In [1]: import numpy as np

In [2]: import numpy.linalg as la

In [3]: np.set_printoptions(precision=1, suppress=True, linewidth=100)

In [4]: def rnd(a):
   ...:     return np.round(a, 1) + 0
   ...: 

In [5]: arr = np.loadtxt("arr.csv", delimiter=",")

In [6]: arr
Out[6]: 
array([[-5.4, -6.5, -1.5],
       [-2.9, -3.8, -0.3],
       [ 2.8,  2.8,  0.3],
       [-0.4, -0.4,  0.1],
       [ 1.1,  1.1,  0.3],
       [ 0.6, -0.2,  0.2],
       [-1.9, -2.5, -1.2],
       [-2.7, -3.2, -1.4],
       [ 1.8,  2.8,  0.7],
       [ 2.9,  3.2,  0.8],
       [ 0.8,  1.2,  0. ],
       [-0.4, -0.1, -0.4],
       [-0.5,  0.5, -0.2],
       [ 5.9,  7.1,  1.1],
       [ 2.3,  2. ,  0.6],
       [-3.7, -4.2, -0.5],
       [-6.9, -8. , -1.7],
       [ 9.4, 11.3,  2.3],
       [ 4.1,  5.3,  1.1],
       [ 0.8,  0.5,  0. ],
       [-2.7, -3.8, -0.8],
       [ 2.1,  2.4,  0.6],
       [ 0.7,  0.6,  0.7],
       [ 2.1,  2.6,  0.4],
       [ 0.7,  0.6,  0.3],
       [-2.4, -3.2, -0.5],
       [ 4.5,  6.1,  1.2],
       [ 6.5,  7.7,  1.8]])

In [7]: idx = arr[:, 1] > np.median(arr[:, 1])

In [8]: u = arr[idx].mean(axis=0) - arr[~idx].mean(axis=0)

In [9]: idx.astype(int)
Out[9]: array([0, 0, 1, 0, 1, 0, 0, 0, 1, 1, 1, 0, 0, 1, 1, 0, 0, 1, 1, 0, 0, 1, 0, 1, 0, 0, 1, 1])

In [10]: (((arr - arr.mean(axis=0)) @ u > 0) == idx).mean()
Out[10]: np.float64(1.0)

In [11]: np.argsort(-np.abs(u).round(6), kind="stable")
Out[11]: array([1, 0, 2])

In [12]: ((arr - arr.mean(axis=0)) @ u > 0).astype(int)
Out[12]: array([0, 0, 1, 0, 1, 0, 0, 0, 1, 1, 1, 0, 0, 1, 1, 0, 0, 1, 1, 0, 0, 1, 0, 1, 0, 0, 1, 1])
